$ python3 -q
>>> import numpy as np
>>> from numpy import linalg as LA
>>> np.set_printoptions(precision=3, suppress=True, linewidth=200)
>>> def rd(a):
...     return np.round(a, 3) + 0
... 
>>> arr = np.loadtxt("data.csv", delimiter=",")
>>> rd(arr)
array([[ 0.175, -0.035,  0.175, -0.105, -0.105, -0.175,  0.245],
       [-0.035,  0.007, -0.035,  0.021,  0.021,  0.035, -0.049],
       [ 0.175, -0.035,  0.175, -0.105, -0.105, -0.175,  0.245],
       [-0.105,  0.021, -0.105,  0.063,  0.063,  0.105, -0.147],
       [-0.105,  0.021, -0.105,  0.063,  0.063,  0.105, -0.147],
       [-0.175,  0.035, -0.175,  0.105,  0.105,  0.175, -0.245],
       [ 0.245, -0.049,  0.245, -0.147, -0.147, -0.245,  0.343]])
>>> # projection: eigenvalues are 0 or 1
>>> U, sigma, Vt = LA.svd(arr)
>>> V = Vt[:(sigma > 1e-8).sum()]
>>> rng = np.random.default_rng(20235)
>>> x0 = arr[2] + -3 * arr[4] + rng.integers(2) * np.eye(7)[2]
>>> rd(x0)
array([ 0.49 , -0.098,  0.49 , -0.294, -0.294, -0.49 ,  0.685])
>>> LA.matrix_rank(np.vstack([arr, x0]))
np.int64(1)
>>> np.allclose(V.T @ V @ x0, x0)
True
>>> x0 = np.array([2, 1, 0, 2, 3, 3, 1])
>>> rd((x0 - arr @ x0) @ (arr @ x0))
np.float64(0.0)
>>> rd(LA.eigvalsh(2 * arr - np.eye(7)))
array([-1., -1., -1., -1., -1., -1.,  1.])
>>> rd(np.eye(7) - arr)
array([[ 0.825,  0.035, -0.175,  0.105,  0.105,  0.175, -0.245],
       [ 0.035,  0.993,  0.035, -0.021, -0.021, -0.035,  0.049],
       [-0.175,  0.035,  0.825,  0.105,  0.105,  0.175, -0.245],
       [ 0.105, -0.021,  0.105,  0.937, -0.063, -0.105,  0.147],
       [ 0.105, -0.021,  0.105, -0.063,  0.937, -0.105,  0.147],
       [ 0.175, -0.035,  0.175, -0.105, -0.105,  0.825,  0.245],
       [-0.245,  0.049, -0.245,  0.147,  0.147,  0.245,  0.657]])
>>> np.trace(arr)
np.float64(1.0)
>>> w1 = np.array([[0, -2, -2, 1],
...     [0, -1, 1, -2],
...     [-2, 1, -2, -2],
...     [-1, -2, -1, -1],
...     [0, -2, 2, 2],
...     [0, -1, -1, -1],
...     [-1, -2, 0, 0]])
>>> beta = np.array([1, 0, 2, 3])
>>> act = np.maximum(arr @ w1 + beta, 0)
>>> LA.matrix_rank(act)
np.int64(3)
>>> (act > 0).astype(int)
array([[1, 0, 1, 1],
       [1, 1, 1, 1],
       [1, 0, 1, 1],
       [1, 1, 1, 1],
       [1, 1, 1, 1],
       [1, 1, 1, 1],
       [1, 0, 1, 1]])
>>> W2 = np.array([[1, 1, -1], [-1, 1, 0], [-2, -3, -2], [0, 2, 2]])
>>> w1 @ W2
array([[ 6,  6,  6],
       [-1, -8, -6],
       [ 1,  1,  2],
       [ 3, -2,  1],
       [-2, -4,  0],
       [ 3,  0,  0],
       [ 1, -3,  1]])
>>> x0 = np.array([-1, 2, 2, 0, -3, 2, 2])
>>> h1 = np.maximum(arr @ x0, 0)
>>> rd(h1)
array([0.559, 0.   , 0.559, 0.   , 0.   , 0.   , 0.783])
>>> rd(arr.T @ h1)
array([ 0.387, -0.077,  0.387, -0.232, -0.232, -0.387,  0.542])
>>> np.flatnonzero(h1 > 1e-9)
array([0, 2, 6])
>>> def softmax(z):
...     e = np.exp(z - z.max(axis=-1, keepdims=True))
...     return e / e.sum(axis=-1, keepdims=True)
... 
>>> rd(softmax(arr[4]))
array([0.13 , 0.147, 0.13 , 0.154, 0.154, 0.16 , 0.125])
>>> rd(softmax(arr[4] + -1))
array([0.13 , 0.147, 0.13 , 0.154, 0.154, 0.16 , 0.125])
>>> scores = arr @ arr.T / np.sqrt(7)
>>> rd(softmax(scores)[4] @ arr)
array([ 0.019, -0.004,  0.019, -0.012, -0.012, -0.019,  0.027])
>>> feats = np.array([[1, -1, -1, 1, 1, -1, -1, 1],
...     [1, -1, 1, -1, 1, -1, 1, -1],
...     [1, 1, -1, -1, -1, -1, 1, 1],
...     [1, 1, 1, 1, 1, 1, 1, 1]])
>>> feats
array([[ 1, -1, -1,  1,  1, -1, -1,  1],
       [ 1, -1,  1, -1,  1, -1,  1, -1],
       [ 1,  1, -1, -1, -1, -1,  1,  1],
       [ 1,  1,  1,  1,  1,  1,  1,  1]])
>>> B = feats + rng.integers(-2, 3, (4, 1)) @ rng.integers(-2, 3, (1, 8))
>>> B
array([[ 3,  3, -3,  3,  3,  1, -3,  5],
       [ 1, -1,  1, -1,  1, -1,  1, -1],
       [ 3,  5, -3,  1,  1,  1, -1,  5],
       [-1, -3,  3, -1, -1, -1,  3, -3]])
>>> rd(LA.svd(B - feats, compute_uv=False))
array([12.961,  0.   ,  0.   ,  0.   ])
>>> blk = np.stack([B, -2 * B, B[::-1]])
>>> LA.matrix_rank(blk)
array([4, 4, 4])
>>> blk.sum(axis=0)
array([[-4, -6,  6, -4, -4, -2,  6, -8],
       [ 2,  6, -4,  2,  0,  2, -2,  6],
       [-2, -6,  4, -2,  0, -2,  2, -6],
       [ 4,  6, -6,  4,  4,  2, -6,  8]])
>>> LA.matrix_rank(blk.reshape(3, -1))
np.int64(2)
>>> r0 = np.array([-7, -8])
>>> np.array([np.convolve(row, r0, "same") for row in feats])
array([[ -7,  -1,  15,   1, -15,  -1,  15,   1],
       [ -7,  -1,   1,  -1,   1,  -1,   1,  -1],
       [ -7, -15,  -1,  15,  15,  15,   1, -15],
       [ -7, -15, -15, -15, -15, -15, -15, -15]])
>>> x0 = np.array([2, 0, 1, 1, 1, 0, 0, 0])
>>> (feats @ x0).argmax()
np.int64(3)
>>> feats @ x0
array([ 3,  3, -1,  5])
>>> np.einsum("ij,j->i", feats, x0)
array([ 3,  3, -1,  5])
>>> rd(softmax(feats[2] + -2))
array([0.22, 0.22, 0.03, 0.03, 0.03, 0.03, 0.22, 0.22])
>>> scores = feats @ feats.T / np.sqrt(8)
>>> rd(softmax(scores)[2] @ feats)
array([ 1.   ,  0.799, -0.799, -0.799, -0.699, -0.9  ,  0.9  ,  0.9  ])
>>> softmax(scores).round(6).argmax(axis=1)
array([0, 1, 2, 3])
